$ python3 -q
>>> import numpy as np
>>> np.set_printoptions(precision=2, suppress=True, linewidth=100)
>>> data = np.loadtxt("out13.csv", delimiter=",")
>>> data
array([[1.  , 0.9 , 0.81, 0.73, 0.66, 0.59, 0.53],
       [0.9 , 1.  , 0.9 , 0.81, 0.73, 0.66, 0.59],
       [0.81, 0.9 , 1.  , 0.9 , 0.81, 0.73, 0.66],
       [0.73, 0.81, 0.9 , 1.  , 0.9 , 0.81, 0.73],
       [0.66, 0.73, 0.81, 0.9 , 1.  , 0.9 , 0.81],
       [0.59, 0.66, 0.73, 0.81, 0.9 , 1.  , 0.9 ],
       [0.53, 0.59, 0.66, 0.73, 0.81, 0.9 , 1.  ]])
>>> rng = np.random.default_rng(38)
>>> z = rng.permutation(7)
>>> M2 = data[:, z] * rng.choice([-1, 1], 7)
>>> M2
array([[ 0.59, -1.  ,  0.81, -0.73, -0.66,  0.9 ,  0.53],
       [ 0.66, -0.9 ,  0.9 , -0.81, -0.73,  1.  ,  0.59],
       [ 0.73, -0.81,  1.  , -0.9 , -0.81,  0.9 ,  0.66],
       [ 0.81, -0.73,  0.9 , -1.  , -0.9 ,  0.81,  0.73],
       [ 0.9 , -0.66,  0.81, -0.9 , -1.  ,  0.73,  0.81],
       [ 1.  , -0.59,  0.73, -0.81, -0.9 ,  0.66,  0.9 ],
       [ 0.9 , -0.53,  0.66, -0.73, -0.81,  0.59,  1.  ]])
>>> U, _, VT = np.linalg.svd(data.T @ M2)
>>> np.round(np.linalg.lstsq(data, M2)[0], 2) + 0
array([[ 0., -1.,  0.,  0.,  0.,  0.,  0.],
       [ 0.,  0.,  0.,  0.,  0.,  1.,  0.],
       [ 0.,  0.,  1.,  0.,  0.,  0.,  0.],
       [ 0.,  0.,  0., -1.,  0.,  0.,  0.],
       [ 0.,  0.,  0.,  0., -1.,  0.,  0.],
       [ 1.,  0.,  0.,  0.,  0.,  0.,  0.],
       [ 0.,  0.,  0.,  0.,  0.,  0.,  1.]])
>>> np.round(U @ VT, 2) + 0
array([[ 0., -1.,  0.,  0.,  0.,  0.,  0.],
       [ 0.,  0.,  0.,  0.,  0.,  1.,  0.],
       [ 0.,  0.,  1.,  0.,  0.,  0.,  0.],
       [ 0.,  0.,  0., -1.,  0.,  0.,  0.],
       [ 0.,  0.,  0.,  0., -1.,  0.,  0.],
       [ 1.,  0.,  0.,  0.,  0.,  0.,  0.],
       [ 0.,  0.,  0.,  0.,  0.,  0.,  1.]])
>>> x = np.array([2, 3, -3, 0, -3, -1, 1])
>>> (data * x).sum(axis=1)
array([ 0.23, -0.16, -1.18, -1.59, -2.01, -1.83, -1.48])
>>> data * x
array([[ 2.  ,  2.7 , -2.43,  0.  , -1.98, -0.59,  0.53],
       [ 1.8 ,  3.  , -2.7 ,  0.  , -2.19, -0.66,  0.59],
       [ 1.62,  2.7 , -3.  ,  0.  , -2.43, -0.73,  0.66],
       [ 1.46,  2.43, -2.7 ,  0.  , -2.7 , -0.81,  0.73],
       [ 1.32,  2.19, -2.43,  0.  , -3.  , -0.9 ,  0.81],
       [ 1.18,  1.98, -2.19,  0.  , -2.7 , -1.  ,  0.9 ],
       [ 1.06,  1.77, -1.98,  0.  , -2.43, -0.9 ,  1.  ]])
>>> U, sv, VT = np.linalg.svd(data, full_matrices=False)
>>> (sv > 1e-8).sum()
np.int64(7)
>>> sv
array([5.6 , 0.8 , 0.26, 0.13, 0.09, 0.06, 0.06])
>>> sv / sv[0]
array([1.  , 0.14, 0.05, 0.02, 0.02, 0.01, 0.01])
>>> U.shape, sv.shape, VT.shape
((7, 7), (7,), (7, 7))
>>> np.round(U.T @ data @ VT.T, 2) + 0
array([[5.6 , 0.  , 0.  , 0.  , 0.  , 0.  , 0.  ],
       [0.  , 0.8 , 0.  , 0.  , 0.  , 0.  , 0.  ],
       [0.  , 0.  , 0.26, 0.  , 0.  , 0.  , 0.  ],
       [0.  , 0.  , 0.  , 0.13, 0.  , 0.  , 0.  ],
       [0.  , 0.  , 0.  , 0.  , 0.09, 0.  , 0.  ],
       [0.  , 0.  , 0.  , 0.  , 0.  , 0.06, 0.  ],
       [0.  , 0.  , 0.  , 0.  , 0.  , 0.  , 0.06]])
>>> M2 = np.array([[-2, -2, 0], [0, 1, -2], [0, -2, -2], [-1, 2, 2]])
>>> basis = np.array([[2, 1, 2, 2], [2, 2, 0, 1], [0, 1, 0, 1]])
>>> X = M2 @ basis + 0.02 * rng.normal(size=(4, 4))
>>> X
array([[-7.97, -6.02, -3.98, -6.  ],
       [ 2.03,  0.03,  0.02, -1.01],
       [-4.01, -6.  , -0.01, -4.04],
       [ 1.97,  5.01, -2.02,  1.99]])
>>> M2 = X + rng.integers(-2, 3, (4, 3)) @ rng.integers(-2, 3, (3, 4))
>>> M2
array([[-11.97,  -1.02,  -7.98,  -3.  ],
       [  4.03,  -1.97,   1.02,  -2.01],
       [ -1.01,  -6.  ,  -0.01,  -5.04],
       [ -0.03,   8.01,  -5.02,   3.99]])
>>> np.round(np.linalg.svd(M2 - X, compute_uv=False), 2) + 0
array([10.22,  2.65,  0.69,  0.  ])
>>> np.linalg.matrix_rank(M2 - X, tol=1e-8)
np.int64(3)
>>> M2 - X
array([[-4.,  5., -4.,  3.],
       [ 2., -2.,  1., -1.],
       [ 3.,  0.,  0., -1.],
       [-2.,  3., -3.,  2.]])
>>> arr = np.load("sample11.npy")
>>> arr
array([[3., 1., 0., 0., 0.],
       [0., 3., 1., 0., 0.],
       [0., 0., 3., 1., 0.],
       [0., 0., 0., 3., 1.],
       [0., 0., 0., 0., 3.]])
>>> np.allclose(arr @ arr.T, arr.T @ arr)
False
>>> np.linalg.matrix_power(arr, 3)
array([[27., 27.,  9.,  1.,  0.],
       [ 0., 27., 27.,  9.,  1.],
       [ 0.,  0., 27., 27.,  9.],
       [ 0.,  0.,  0., 27., 27.],
       [ 0.,  0.,  0.,  0., 27.]])
>>> np.linalg.determinant(arr)
Traceback (most recent call last):
  File "<python-input-33>", line 1, in <module>
    np.linalg.determinant(arr)
    ^^^^^^^^^^^^^^^^^^^^^
AttributeError: module 'numpy.linalg' has no attribute 'determinant'
>>> np.allclose(arr, arr.T)
False
>>> W1 = np.array([[0, -1, -3], [-3, 0, -2], [0, -2, 0], [2, 0, 2], [3, 3, -2]])
>>> beta = np.array([6, 3, 1])
>>> act = np.maximum(arr @ W1 + beta, 0)
>>> np.linalg.matrix_rank(act)
np.int64(3)
>>> basis = np.array([[3, 4, 0], [5, 0, 1], [3, 4, 1]])
>>> W1 @ basis
array([[-14, -12,  -4],
       [-15, -20,  -2],
       [-10,   0,  -2],
       [ 12,  16,   2],
       [ 18,   4,   1]])
>>> M = np.load("w.npy")
>>> M
array([[ 12.,  -6.,   9.,  -9.,  15.,  12.,  15.,  -9.,   3.],
       [ -6.,   7.,  -6.,   6., -10.,  -8., -10.,   6.,  -2.],
       [  9.,  -6.,  12.,  -9.,  15.,  12.,  15.,  -9.,   3.],
       [ -9.,   6.,  -9.,  12., -15., -12., -15.,   9.,  -3.],
       [ 15., -10.,  15., -15.,  28.,  20.,  25., -15.,   5.],
       [ 12.,  -8.,  12., -12.,  20.,  19.,  20., -12.,   4.],
       [ 15., -10.,  15., -15.,  25.,  20.,  28., -15.,   5.],
       [ -9.,   6.,  -9.,   9., -15., -12., -15.,  12.,  -3.],
       [  3.,  -2.,   3.,  -3.,   5.,   4.,   5.,  -3.,   4.]])
>>> x = np.ones(9)
>>> for _ in range(7):
...     x = M @ x
...     x /= np.linalg.norm(x)
...     print(round(x @ M @ x, 2))
... 
109.63
110.0
110.0
110.0
110.0
110.0
110.0
>>> x
array([ 0.29, -0.19,  0.29, -0.29,  0.48,  0.39,  0.48, -0.29,  0.1 ])
>>> round(float(np.linalg.eigvalsh(M)[-1]), 2)
110.0
